% ipython --no-banner

In [1]: import numpy as np

In [2]: np.set_printoptions(suppress=True, linewidth=120)

In [3]: K = np.load("layer15.npy")

In [4]: print(K)
[[2 1 4 2]
 [1 2 2 4]
 [4 2 4 2]
 [2 4 2 4]]

In [5]: A2 = K[0, 0] * K[1:] - np.outer(K[1:, 0], K[0])

In [6]: print(A2)
[[ 0  3  0  6]
 [ 0  0 -8 -4]
 [ 0  6 -4  4]]

In [7]: print(np.linalg.matrix_rank(A2), np.linalg.matrix_rank(K))
3 4

In [8]: print(K[:, 0] / K[0, 0])
[1.  0.5 2.  1. ]

In [9]: rng = np.random.default_rng(9275)

In [10]: A2 = K + rng.integers(-2, 3, (4, 1)) @ rng.integers(-2, 3, (1, 4))

In [11]: print(A2)
[[ 2 -1  0  4]
 [ 1  0 -2  6]
 [ 4  3  6  1]
 [ 2  2 -2  6]]

In [12]: print(np.linalg.matrix_rank(A2 - K, tol=1e-8))
1

In [13]: print(np.abs(A2 - K).sum(axis=1))
[8 8 4 8]

In [14]: F = np.load("dump.npy")

In [15]: print(F)
[[1 0 0 0]
 [0 0 1 0]
 [0 0 0 1]
 [0 1 0 0]]

In [16]: print(round(float(np.linalg.det(F[::-1])), 2))
1.0

In [17]: print(np.round(np.linalg.eigvals(F), 2))
[-0.5+0.87j -0.5-0.87j  1. +0.j    1. +0.j  ]

In [18]: print(np.round(np.linalg.det(F.T), 2))
1.0

In [19]: print(np.kron(np.eye(2, dtype=int), F))
[[1 0 0 0 0 0 0 0]
 [0 0 1 0 0 0 0 0]
 [0 0 0 1 0 0 0 0]
 [0 1 0 0 0 0 0 0]
 [0 0 0 0 1 0 0 0]
 [0 0 0 0 0 0 1 0]
 [0 0 0 0 0 0 0 1]
 [0 0 0 0 0 1 0 0]]

In [20]: print(np.abs(F).max())
1

In [21]: print(F.mean(axis=0))
[0.25 0.25 0.25 0.25]

In [22]: np.linalg.rank(F)
AttributeError: module 'numpy.linalg' has no attribute 'rank'


In [23]: print(np.count_nonzero(F))
4

In [24]: print(np.diff(F, axis=0))
[[-1  0  1  0]
 [ 0  0 -1  1]
 [ 0  1  0 -1]]

In [25]: A2 = np.array([[1, 3, 5], [5, 5, 0], [2, 2, 0]])

In [26]: X = A2 - A2.T

In [27]: print(X)
[[ 0 -2  3]
 [ 2  0 -2]
 [-3  2  0]]

In [28]: left, sv, Vh = np.linalg.svd(X)

In [29]: evecs = Vh[:(sv > 1e-8).sum()]

In [30]: x0 = X[2] + 4 * X[1] + rng.integers(2) * np.eye(3)[2]

In [31]: print(x0)
[ 5.  2. -7.]

In [32]: print(np.round(evecs.T @ evecs, 2))
[[ 0.76 -0.35 -0.24]
 [-0.35  0.47 -0.35]
 [-0.24 -0.35  0.76]]

In [33]: print(np.round(np.linalg.norm(x0 - evecs.T @ evecs @ x0), 2))
0.49

In [34]: print(np.round(np.diag(evecs.T @ evecs), 2))
[0.76 0.47 0.76]
